In [1]: import numpy as np

In [2]: np.set_printoptions(precision=2, suppress=True, linewidth=200, sign=" ")

In [3]: tidy = lambda a: np.round(a, 2) + 0

In [4]: rng = np.random.default_rng(97)

In [5]: mat = np.triu(rng.random((14, 14)) < 0.2, 1).astype(int)

In [6]: mat = mat + mat.T

In [7]: print(mat)
[[ 0  0  0  0  1  0  1  1  0  0  0  1  0  0]
 [ 0  0  1  0  0  0  1  0  1  1  1  0  0  0]
 [ 0  1  0  0  0  0  0  0  0  0  0  0  0  1]
 [ 0  0  0  0  0  0  0  0  1  0  0  0  0  0]
 [ 1  0  0  0  0  0  0  1  0  0  1  0  0  0]
 [ 0  0  0  0  0  0  0  1  0  0  0  1  0  0]
 [ 1  1  0  0  0  0  0  0  0  1  0  0  1  0]
 [ 1  0  0  0  1  1  0  0  0  0  0  0  0  0]
 [ 0  1  0  1  0  0  0  0  0  1  0  1  0  0]
 [ 0  1  0  0  0  0  1  0  1  0  0  1  0  0]
 [ 0  1  0  0  1  0  0  0  0  0  0  0  0  1]
 [ 1  0  0  0  0  1  0  0  1  1  0  0  0  1]
 [ 0  0  0  0  0  0  1  0  0  0  0  0  0  1]
 [ 0  0  1  0  0  0  0  0  0  0  1  1  1  0]]

In [8]: # equal to its transpose

In [9]: [round(float(np.linalg.det(mat[:i, :i])), 2) + 0 for i in range(1, 15)]
Out[9]: [0.0, 0.0, 0.0, 0.0, 0.0, 0.0, 0.0, 0.0, 0.0, -1.0, 0.0, 1.0, 0.0, -1.0]

In [10]: tidy(np.linalg.eigvalsh(mat).min())
Out[10]: np.float64(-2.62)

In [11]: np.all(np.linalg.eigvalsh(mat) > 0)
Out[11]: np.False_

In [12]: K = np.loadtxt("data.csv", delimiter=",")

In [13]: K
Out[13]: 
array([[-1.  ,  0.65, -0.9 ,  0.91,  0.99,  1.  , -0.99, -1.  ,  0.98,  0.79, -0.46,  0.68, -0.03, -1.  ],
       [ 0.51, -0.03,  0.98, -0.1 ,  0.9 , -0.97,  0.75, -0.09,  0.98, -0.84,  0.99, -0.38,  0.9 , -0.29],
       [-1.  , -0.57, -1.  ,  1.  ,  1.  ,  1.  , -1.  , -0.97, -0.94,  0.98, -0.99,  0.79, -0.61,  0.58],
       [ 0.01,  0.72,  0.09,  0.21, -0.79,  0.49,  0.5 , -0.86,  0.39,  0.85, -0.88, -0.66, -0.97, -1.  ],
       [ 0.14,  0.84, -0.76, -0.35, -0.98,  1.  , -0.61, -0.97, -0.29,  0.94, -1.  ,  0.31, -0.98, -1.  ],
       [-0.99,  0.53, -1.  ,  0.11,  0.27,  1.  , -1.  , -1.  , -0.37,  0.85, -1.  ,  1.  ,  0.52, -0.92],
       [-1.  , -0.83, -1.  ,  1.  ,  1.  ,  0.18, -0.99, -0.69, -0.97,  1.  , -0.83, -0.93, -0.99, -0.02],
       [-1.  , -0.6 , -1.  ,  1.  ,  1.  ,  0.89, -0.97, -0.15, -1.  ,  1.  , -1.  , -0.83, -1.  , -0.18],
       [ 0.82,  0.26,  0.86, -0.24, -0.79, -0.94,  0.94,  0.62,  0.13,  0.13,  0.25, -0.83, -0.79, -0.9 ],
       [-0.98, -0.24, -0.79,  0.98,  0.98, -0.99,  0.79,  0.47, -0.35,  0.88,  0.32, -0.98, -0.97, -0.94],
       [-0.84, -0.5 , -0.99,  0.66, -0.27,  0.47, -0.52,  0.84, -0.99,  0.78, -0.95, -0.19, -0.85,  0.98],
       [ 0.96,  0.92,  0.99, -0.95, -0.85,  0.99, -0.45, -1.  ,  1.  , -0.63,  0.4 ,  0.88,  0.81, -1.  ],
       [ 1.  ,  0.21,  1.  , -0.99, -0.89,  0.29,  0.15, -0.25,  0.98, -0.99,  0.98,  0.96,  1.  ,  0.95],
       [-0.35,  0.81,  0.71, -0.81,  0.9 ,  1.  , -1.  , -1.  ,  1.  , -0.81,  0.55,  1.  ,  1.  , -1.  ],
       [-0.1 , -0.32,  0.93,  0.02,  0.98, -0.84, -0.07, -0.32,  0.98, -0.92,  0.99,  0.36,  0.99,  0.85],
       [ 0.13, -0.11,  0.89, -0.03,  0.89, -0.79,  0.24, -0.25,  0.93, -0.77,  0.97,  0.05,  0.9 ,  0.25],
       [ 0.92,  0.54,  0.82, -0.6 , -0.98, -0.6 ,  0.91,  0.24, -0.09,  0.41, -0.64, -0.7 , -0.91, -0.99],
       [-0.89, -0.33, -1.  ,  0.21, -0.7 ,  1.  , -0.99, -0.11, -0.99,  0.8 , -1.  ,  0.91, -0.51,  0.98],
       [ 0.84, -0.46,  1.  , -0.26,  0.96, -1.  ,  0.96,  0.84,  0.98, -0.97,  1.  , -0.66,  0.98,  0.95],
       [ 0.63,  0.66,  0.12, -0.51, -0.95,  0.88,  0.06, -0.79,  0.08,  0.64, -0.92,  0.06, -0.86, -1.  ],
       [ 0.01,  0.94, -0.74, -0.77, -0.97,  1.  , -0.99, -1.  ,  0.86,  0.87, -1.  ,  0.97, -0.74, -1.  ],
       [ 0.09, -0.02, -0.01, -0.58,  0.35,  0.95, -0.9 , -0.76,  0.63, -0.67,  0.27,  0.92,  0.95,  0.8 ],
       [ 1.  , -0.15,  1.  , -0.84, -0.1 , -1.  ,  1.  ,  0.98,  0.99, -0.98,  1.  , -0.94,  0.91,  0.64],
       [ 0.78,  0.23, -0.18, -0.87, -0.92,  0.99, -0.86, -0.63, -0.19, -0.41, -0.79,  0.94,  0.75,  0.64]])

In [14]: other = K / np.linalg.norm(K, axis=1, keepdims=True)

In [15]: C2 = other @ other.T

In [16]: np.argwhere(np.triu(np.abs(C2) > 0.95, 1))
Out[16]: 
array([[  6,   7],
       [ 14,  15]])

In [17]: tidy(np.degrees(np.arccos(np.clip(C2[12, 3], -1, 1))))
Out[17]: np.float64(109.92)

In [18]: tidy(np.linalg.norm(other, axis=1))
Out[18]: array([ 1.,  1.,  1.,  1.,  1.,  1.,  1.,  1.,  1.,  1.,  1.,  1.,  1.,  1.,  1.,  1.,  1.,  1.,  1.,  1.,  1.,  1.,  1.,  1.])

In [19]: print(tidy(C2[12]))
[-0.38  0.44 -0.55 -0.34 -0.28 -0.36 -0.85 -0.86  0.02 -0.81 -0.6   0.69  1.    0.42  0.55  0.53 -0.05 -0.3   0.48 -0.06 -0.03  0.63  0.59  0.52]
